% python3 -q
>>> import numpy as np
>>> np.set_printoptions(precision=2, suppress=True, linewidth=200)
>>> rnd = lambda a: np.round(a, 2) + 0
>>> A2 = np.array([[2, -9, 5, -9, -2, -9, 8, -2, 2, 3, -6, 2],
...     [-9, -3, 7, 1, 6, 8, -5, -8, -5, -4, -8, 9],
...     [3, -9, -3, 8, -4, -4, 1, 8, 4, 9, 8, -1],
...     [9, -4, 0, 9, 5, 3, 1, -4, -1, -1, 3, -4],
...     [9, 5, 5, 0, -2, 6, 3, 7, -6, -2, 0, 0],
...     [-8, -8, -7, 4, 9, -4, -2, -3, -2, 9, -5, -6],
...     [-3, 2, -7, -1, 0, -4, -8, 6, 8, -7, 6, -5],
...     [2, 2, 4, -2, 3, -2, 0, -1, -9, -5, 6, -2],
...     [-7, 4, -5, 5, 5, 6, -1, -9, -4, 7, 7, 1],
...     [7, 4, -6, -8, 8, -6, 1, 2, 8, -4, -9, 9],
...     [-2, -7, 8, -7, -3, 4, 5, 5, -9, 2, -9, -7],
...     [4, -6, -4, 9, 9, -8, 8, -5, -6, -5, 4, -6]])
>>> feats = np.tril(A2)
>>> feats
array([[ 2,  0,  0,  0,  0,  0,  0,  0,  0,  0,  0,  0],
       [-9, -3,  0,  0,  0,  0,  0,  0,  0,  0,  0,  0],
       [ 3, -9, -3,  0,  0,  0,  0,  0,  0,  0,  0,  0],
       [ 9, -4,  0,  9,  0,  0,  0,  0,  0,  0,  0,  0],
       [ 9,  5,  5,  0, -2,  0,  0,  0,  0,  0,  0,  0],
       [-8, -8, -7,  4,  9, -4,  0,  0,  0,  0,  0,  0],
       [-3,  2, -7, -1,  0, -4, -8,  0,  0,  0,  0,  0],
       [ 2,  2,  4, -2,  3, -2,  0, -1,  0,  0,  0,  0],
       [-7,  4, -5,  5,  5,  6, -1, -9, -4,  0,  0,  0],
       [ 7,  4, -6, -8,  8, -6,  1,  2,  8, -4,  0,  0],
       [-2, -7,  8, -7, -3,  4,  5,  5, -9,  2, -9,  0],
       [ 4, -6, -4,  9,  9, -8,  8, -5, -6, -5,  4, -6]])
>>> [round(float(x), 2) for x in np.linalg.svd(feats, compute_uv=False)[:3]]
[27.89, 23.82, 21.93]
>>> rnd(np.linalg.norm(feats, 2) / np.linalg.norm(feats))
np.float64(0.56)
>>> A2 = feats / np.linalg.norm(feats, axis=1, keepdims=True)
>>> gram = A2 @ A2.T
>>> (gram - 2 * np.eye(12)).round(6).argmax(axis=1)
array([4, 5, 3, 0, 0, 1, 5, 4, 5, 7, 1, 5])
>>> rnd(np.degrees(np.arccos(np.clip(gram[6, 4], -1, 1))))
np.float64(111.98)
>>> (np.abs(gram) > 0.9).astype(int)
array([[1, 1, 0, 0, 0, 0, 0, 0, 0, 0, 0, 0],
       [1, 1, 0, 0, 0, 0, 0, 0, 0, 0, 0, 0],
       [0, 0, 1, 0, 0, 0, 0, 0, 0, 0, 0, 0],
       [0, 0, 0, 1, 0, 0, 0, 0, 0, 0, 0, 0],
       [0, 0, 0, 0, 1, 0, 0, 0, 0, 0, 0, 0],
       [0, 0, 0, 0, 0, 1, 0, 0, 0, 0, 0, 0],
       [0, 0, 0, 0, 0, 0, 1, 0, 0, 0, 0, 0],
       [0, 0, 0, 0, 0, 0, 0, 1, 0, 0, 0, 0],
       [0, 0, 0, 0, 0, 0, 0, 0, 1, 0, 0, 0],
       [0, 0, 0, 0, 0, 0, 0, 0, 0, 1, 0, 0],
       [0, 0, 0, 0, 0, 0, 0, 0, 0, 0, 1, 0],
       [0, 0, 0, 0, 0, 0, 0, 0, 0, 0, 0, 1]])
>>> mat = np.loadtxt("m.csv", delimiter=",")
>>> rnd(mat)
array([[ 1.97,  0.18,  2.39, -5.67,  2.03, -5.87,  2.73, -0.77, -0.25,  3.33, -0.74],
       [ 5.71,  3.61,  0.45,  1.59, -0.04,  4.38,  0.6 ,  5.1 ,  1.81, -1.05, -1.3 ],
       [-5.67, -2.57, -2.56,  4.31, -1.89,  2.64, -2.99, -2.68, -0.97, -2.45,  1.57],
       [ 5.4 ,  3.5 ,  0.24,  2.01, -0.2 ,  4.75,  0.36,  5.04,  1.79, -1.3 , -1.21],
       [ 0.15,  1.02, -1.91,  5.4 , -1.76,  6.48, -2.16,  2.31,  0.8 , -3.21,  0.22],
       [-2.15, -2.06,  1.29, -4.65,  1.34, -6.46,  1.42, -3.57, -1.25,  2.8 ,  0.3 ],
       [ 2.36,  0.41,  2.45, -5.65,  2.05, -5.68,  2.81, -0.45, -0.14,  3.31, -0.83],
       [-5.3 , -2.3 , -2.61,  4.63, -1.97,  3.18, -3.04, -2.26, -0.82, -2.65,  1.49],
       [ 6.04,  3.71,  0.7 ,  1.04,  0.17,  3.88,  0.9 ,  5.14,  1.83, -0.73, -1.4 ],
       [-3.81, -1.3 , -2.62,  5.39, -2.09,  4.73, -3.03, -0.79, -0.3 , -3.13,  1.17],
       [ 3.38,  2.65, -0.8 ,  3.92, -1.  ,  6.13, -0.85,  4.23,  1.49, -2.39, -0.63],
       [-3.17, -0.9 , -2.56,  5.55, -2.09,  5.21, -2.95, -0.22, -0.1 , -3.24,  1.02],
       [-5.03, -3.36, -0.01, -2.46,  0.38, -5.13, -0.1 , -4.93, -1.74,  1.56,  1.09],
       [ 5.43,  3.51,  0.26,  1.98, -0.19,  4.72,  0.39,  5.04,  1.79, -1.27, -1.21],
       [ 0.18, -0.84,  2.  , -5.48,  1.81, -6.43,  2.26, -2.09, -0.72,  3.25, -0.3 ],
       [-0.98,  0.39, -2.19,  5.61, -1.92,  6.24, -2.49,  1.51,  0.52, -3.31,  0.5 ],
       [-6.14, -3.73, -0.78, -0.86, -0.24, -3.7 , -0.99, -5.14, -1.83,  0.62,  1.44],
       [ 2.02,  1.99, -1.34,  4.72, -1.38,  6.48, -1.47,  3.49,  1.22, -2.84, -0.26],
       [ 5.26,  3.45,  0.15,  2.19, -0.27,  4.9 ,  0.26,  5.  ,  1.77, -1.4 , -1.16],
       [-0.94,  0.41, -2.18,  5.61, -1.92,  6.25, -2.48,  1.54,  0.53, -3.31,  0.49],
       [ 3.79,  1.29,  2.62, -5.4 ,  2.09, -4.75,  3.02,  0.77,  0.3 ,  3.13, -1.17],
       [ 6.59,  3.8 ,  1.28, -0.3 ,  0.65,  2.53,  1.56,  5.03,  1.79,  0.05, -1.6 ],
       [ 0.57,  1.24, -1.8 ,  5.28, -1.69,  6.53, -2.02,  2.59,  0.9 , -3.15,  0.11],
       [ 5.66,  3.59,  0.41,  1.66, -0.07,  4.45,  0.56,  5.1 ,  1.81, -1.09, -1.28],
       [-4.93, -2.04, -2.64,  4.89, -2.02,  3.65, -3.07, -1.86, -0.68, -2.81,  1.42],
       [ 2.09,  0.25,  2.41, -5.67,  2.04, -5.81,  2.76, -0.67, -0.22,  3.32, -0.77],
       [-5.56, -2.49, -2.58,  4.42, -1.92,  2.82, -3.01, -2.55, -0.92, -2.52,  1.54],
       [-4.65, -1.85, -2.64,  5.05, -2.05,  3.96, -3.07, -1.58, -0.58, -2.91,  1.36],
       [-1.59, -1.77,  1.48, -4.91,  1.48, -6.53,  1.65, -3.24, -1.13,  2.95,  0.15],
       [-4.71, -3.24,  0.17, -2.8 ,  0.52, -5.38,  0.11, -4.82, -1.7 ,  1.75,  1.  ],
       [ 5.87,  3.66,  0.57,  1.33,  0.06,  4.15,  0.74,  5.13,  1.82, -0.9 , -1.35],
       [ 3.59,  2.75, -0.71,  3.77, -0.93,  6.04, -0.75,  4.34,  1.53, -2.3 , -0.69],
       [-5.29, -3.46, -0.17, -2.15,  0.26, -4.87, -0.28, -5.01, -1.77,  1.38,  1.17],
       [ 0.08,  0.98, -1.93,  5.42, -1.77,  6.47, -2.18,  2.26,  0.78, -3.22,  0.23],
       [-6.1 , -2.91, -2.45,  3.8 , -1.76,  1.84, -2.88, -3.23, -1.16, -2.14,  1.65],
       [-4.95, -2.05, -2.64,  4.88, -2.02,  3.63, -3.06, -1.88, -0.69, -2.8 ,  1.42]])
>>> D = np.linalg.norm(mat[:, None] - mat[None], axis=-1)
>>> rnd(np.linalg.norm(mat, axis=1))
array([10., 10., 10., 10., 10., 10., 10., 10., 10., 10., 10., 10., 10., 10., 10., 10., 10., 10., 10., 10., 10., 10., 10., 10., 10., 10., 10., 10., 10., 10., 10., 10., 10., 10., 10., 10.])
>>> (D + 1e9 * np.eye(36)).round(6).argmin(axis=1)
array([25, 23, 26, 13, 33, 28, 25, 26, 30, 11, 31,  9, 32,  3, 28, 19, 32, 22,  3, 15,  6,  8,  4,  1, 35,  0,  2, 24,  5, 12,  1, 10, 12,  4,  2, 24])
>>> D.shape
(36, 36)
>>> np.unravel_index(D.round(6).argmax(), D.shape)
(np.int64(9), np.int64(20))
>>> np.flatnonzero(D[8] < D.mean() / 2)
array([ 1,  3,  8, 10, 13, 18, 21, 23, 30, 31])
>>> rnd(D[:5, :5])
array([[ 0.  , 15.94, 18.8 , 16.41, 19.75],
       [15.94,  0.  , 16.79,  0.79,  9.4 ],
       [18.8 , 16.79,  0.  , 16.35,  9.71],
       [16.41,  0.79, 16.35,  0.  ,  8.7 ],
       [19.75,  9.4 ,  9.71,  8.7 ,  0.  ]])
>>> D[8].round(6).argsort(kind="stable")[:4]
array([ 8, 30,  1, 23])
